>>> import numpy as np
>>> np.set_printoptions(precision=3, suppress=True, linewidth=100)
>>> J = np.load("out2.npy")
>>> J
array([[-12,   1,  -3],
       [ -2, -11,  -3],
       [  2,  -2,  18]])
>>> np.round(np.linalg.det(J.T), 3)
np.float64(2400.0)
>>> np.einsum("ii->", J)
np.int64(-5)
>>> round(np.linalg.eigvals(J).sum().real, 3)
np.float64(-5.0)
>>> W0 = np.loadtxt("a.csv", delimiter=",")
>>> W0
array([[ 1.4, -1.4, -0.4, -0.3, -1.2,  0.3],
       [-0.4, -0.3, -2. ,  0.1, -0.3,  0.5],
       [ 0.7,  0.3,  0.7, -1.1,  1. ,  0.4],
       [ 0.3, -0.6, -0.7, -1.8, -1.4, -1.2],
       [ 0.7,  1.3,  0. , -0.4, -2.7,  0.6],
       [ 1.1, -0.5,  0.2, -0.7, -1. , -1.7],
       [-0.4,  0.6, -0.5,  1.5,  0.6,  0.4],
       [-0.3,  1. ,  0.1,  1.4,  1.4,  0.5],
       [-0.6, -0.3,  0.2,  0.5,  0.8,  1. ],
       [ 0.9, -2.4,  1.4,  0. ,  0.7, -0.1],
       [ 0.7,  1.3,  0.3, -1. , -0.8,  0.5],
       [ 0.7, -0.7,  1.5, -0.6,  0.2,  2.6],
       [-2. , -3.5, -3.5,  7.5,  6.5, -0.5]])
>>> # row 12 dominates
>>> C = W0[[10, 9]].astype(float)
>>> for _ in range(7):
...     lab = np.linalg.norm(W0[:, None] - C, axis=-1).argmin(axis=1)
...     C = np.array([W0[lab == j].mean(axis=0) for j in range(2)])
... 
>>> lab
array([0, 0, 0, 0, 0, 0, 0, 0, 0, 0, 0, 0, 1])
>>> np.abs(C[1] - C[0]).argmax()
np.int64(3)
>>> Y = np.c_[W0[:, :2] @ np.array([[2, 0], [0, 0]]), np.array([0, 2, 2, 2, 2, 0, 0, 2, 1, 2, 0, 1, 2])]
>>> Y
array([[ 2.8,  0. ,  0. ],
       [-0.8,  0. ,  2. ],
       [ 1.4,  0. ,  2. ],
       [ 0.6,  0. ,  2. ],
       [ 1.4,  0. ,  2. ],
       [ 2.2,  0. ,  0. ],
       [-0.8,  0. ,  0. ],
       [-0.6,  0. ,  2. ],
       [-1.2,  0. ,  1. ],
       [ 1.8,  0. ,  2. ],
       [ 1.4,  0. ,  0. ],
       [ 1.4,  0. ,  1. ],
       [-4. ,  0. ,  2. ]])
>>> np.linalg.norm(np.linalg.qr(W0)[0].T @ Y, axis=0) ** 2 / ((Y ** 2).sum(axis=0) + 1e-12)
array([1.   , 0.   , 0.327])
>>> np.linalg.matrix_rank(np.c_[W0, Y])
np.int64(7)
